$ python3 -q
>>> import numpy as np
>>> np.set_printoptions(precision=2, suppress=True, linewidth=140, floatmode="fixed")
>>> m1 = np.array([[0.7, 0.4, 0.5, 0.9, -0.1],
...     [-0.7, 0.7, 0.4, 0.4, 0.8],
...     [-0.7, 0.3, -1.2, 2.1, 0.2],
...     [-1.9, 3.3, -0.4, 1.2, -1.0],
...     [0.2, -0.3, 0.5, -1.1, 0.5],
...     [1.7, -1.6, -0.4, -0.5, 1.5],
...     [0.5, -0.9, 1.7, 1.5, 0.8],
...     [0.0, 0.4, -1.2, 1.4, -0.6]])
>>> O, evecs = np.linalg.qr(m1[:, :2])[0], np.linalg.qr(m1[:, 2:])[0]
>>> sv = np.linalg.svd(O.T @ evecs, compute_uv=False)
>>> print(round(np.linalg.norm(O @ O.T - evecs @ evecs.T, 2), 2))
1.0
>>> O, r_ = np.linalg.qr(m1)
>>> np.abs(np.diag(r_))
array([2.87, 1.83, 2.50, 3.21, 1.54])
>>> print(np.trace(O @ O.T))
5.0
>>> np.round(O.T @ O, 2) + 0
array([[1.00, 0.00, 0.00, 0.00, 0.00],
       [0.00, 1.00, 0.00, 0.00, 0.00],
       [0.00, 0.00, 1.00, 0.00, 0.00],
       [0.00, 0.00, 0.00, 1.00, 0.00],
       [0.00, 0.00, 0.00, 0.00, 1.00]])
>>> round(np.linalg.norm(m1) ** 2 / np.linalg.norm(m1, 2) ** 2, 2)
np.float64(1.66)
>>> print(np.round(np.linalg.norm(m1, 2), 2))
5.38
>>> print(round(np.linalg.norm(m1, 1), 2), round(float(np.linalg.norm(m1, np.inf)), 2))
9.1 7.8
>>> round(np.linalg.norm(m1, "nuc"), 2)
np.float64(13.49)
>>> np.linalg.norm(m1, axis=1).argmax()
np.int64(3)
>>> round(m1[3] @ m1[5], 2)
np.float64(-10.45)
>>> print(round(float(np.linalg.norm(m1[3] - m1[5])), 2))
6.79
>>> E = np.load("arr.npy")
>>> E
array([[-1, -2,  2,  2,  1,  1,  2, -2,  2, -2],
       [ 0, 44, -2, -2,  2,  1,  1,  1,  2,  2],
       [ 0,  0, 29,  2,  1,  0, -1,  0,  0, -2],
       [-2,  0,  0, 10,  2,  0,  1, -1, -1,  1],
       [-2,  0,  2, -1, 17,  2,  2,  0, -2,  2],
       [ 2, -1,  2,  2, -1, 12,  1, -1,  0, -1],
       [ 0,  1,  0, -2,  0,  0, 22,  0, -2,  1],
       [ 0, -1, -2,  1,  2,  2, -2, 31,  0,  1],
       [ 0,  1, -1,  0,  2, -2,  1, -1, 36,  0],
       [-2,  0,  1,  1,  0,  2, -1, -2, -1,  7]])
>>> print(E.reshape(2, -1))
[[-1 -2  2  2  1  1  2 -2  2 -2  0 44 -2 -2  2  1  1  1  2  2  0  0 29  2  1  0 -1  0  0 -2 -2  0  0 10  2  0  1 -1 -1  1 -2  0  2 -1 17
   2  2  0 -2  2]
 [ 2 -1  2  2 -1 12  1 -1  0 -1  0  1  0 -2  0  0 22  0 -2  1  0 -1 -2  1  2  2 -2 31  0  1  0  1 -1  0  2 -2  1 -1 36  0 -2  0  1  1  0
   2 -1 -2 -1  7]]
>>> E.ravel(order="F")
array([-1,  0,  0, -2, -2,  2,  0,  0,  0, -2, -2, 44,  0,  0,  0, -1,  1, -1,  1,  0,  2, -2, 29,  0,  2,  2,  0, -2, -1,  1,  2, -2,  2,
       10, -1,  2, -2,  1,  0,  1,  1,  2,  1,  2, 17, -1,  0,  2,  2,  0,  1,  1,  0,  0,  2, 12,  0,  2, -2,  2,  2,  1, -1,  1,  2,  1,
       22, -2,  1, -1, -2,  1,  0, -1,  0, -1,  0, 31, -1, -2,  2,  2,  0, -1, -2,  0, -2,  0, 36, -1, -2,  2, -2,  1,  2, -1,  1,  1,  0,
        7])
>>> print(E.reshape(-1, 2))
[[-1 -2]
 [ 2  2]
 [ 1  1]
 [ 2 -2]
 [ 2 -2]
 [ 0 44]
 [-2 -2]
 [ 2  1]
 [ 1  1]
 [ 2  2]
 [ 0  0]
 [29  2]
 [ 1  0]
 [-1  0]
 [ 0 -2]
 [-2  0]
 [ 0 10]
 [ 2  0]
 [ 1 -1]
 [-1  1]
 [-2  0]
 [ 2 -1]
 [17  2]
 [ 2  0]
 [-2  2]
 [ 2 -1]
 [ 2  2]
 [-1 12]
 [ 1 -1]
 [ 0 -1]
 [ 0  1]
 [ 0 -2]
 [ 0  0]
 [22  0]
 [-2  1]
 [ 0 -1]
 [-2  1]
 [ 2  2]
 [-2 31]
 [ 0  1]
 [ 0  1]
 [-1  0]
 [ 2 -2]
 [ 1 -1]
 [36  0]
 [-2  0]
 [ 1  1]
 [ 0  2]
 [-1 -2]
 [-1  7]]
>>> t3 = E.reshape(10, 2, -1)
>>> t3.sum(axis=1)
array([[ 0,  0,  0,  4, -1],
       [ 1, 45, -1,  0,  4],
       [ 0, -1, 29,  2, -1],
       [-2,  1, -1,  9,  3],
       [ 0,  2,  2, -3, 19],
       [14,  0,  1,  2, -2],
       [ 0, 23,  0, -4,  1],
       [ 2, -3, 29,  1,  3],
       [-2,  2, -2, 36,  2],
       [ 0, -1, -1,  0,  7]])
>>> print(np.swapaxes(t3, 1, 2)[6])
[[ 0  0]
 [ 1 22]
 [ 0  0]
 [-2 -2]
 [ 0  1]]
>>> t3.shape
(10, 2, 5)
>>> print(np.einsum("ihd,ihd->ih", t3, t3))
[[  14   17]
 [1948   11]
 [ 846    5]
 [ 108    4]
 [ 298   16]
 [  14  147]
 [   5  489]
 [  10  970]
 [   6 1302]
 [   6   59]]
>>> t3.transpose(1, 0, 2)
array([[[-1, -2,  2,  2,  1],
        [ 0, 44, -2, -2,  2],
        [ 0,  0, 29,  2,  1],
        [-2,  0,  0, 10,  2],
        [-2,  0,  2, -1, 17],
        [ 2, -1,  2,  2, -1],
        [ 0,  1,  0, -2,  0],
        [ 0, -1, -2,  1,  2],
        [ 0,  1, -1,  0,  2],
        [-2,  0,  1,  1,  0]],

       [[ 1,  2, -2,  2, -2],
        [ 1,  1,  1,  2,  2],
        [ 0, -1,  0,  0, -2],
        [ 0,  1, -1, -1,  1],
        [ 2,  2,  0, -2,  2],
        [12,  1, -1,  0, -1],
        [ 0, 22,  0, -2,  1],
        [ 2, -2, 31,  0,  1],
        [-2,  1, -1, 36,  0],
        [ 2, -1, -2, -1,  7]]])
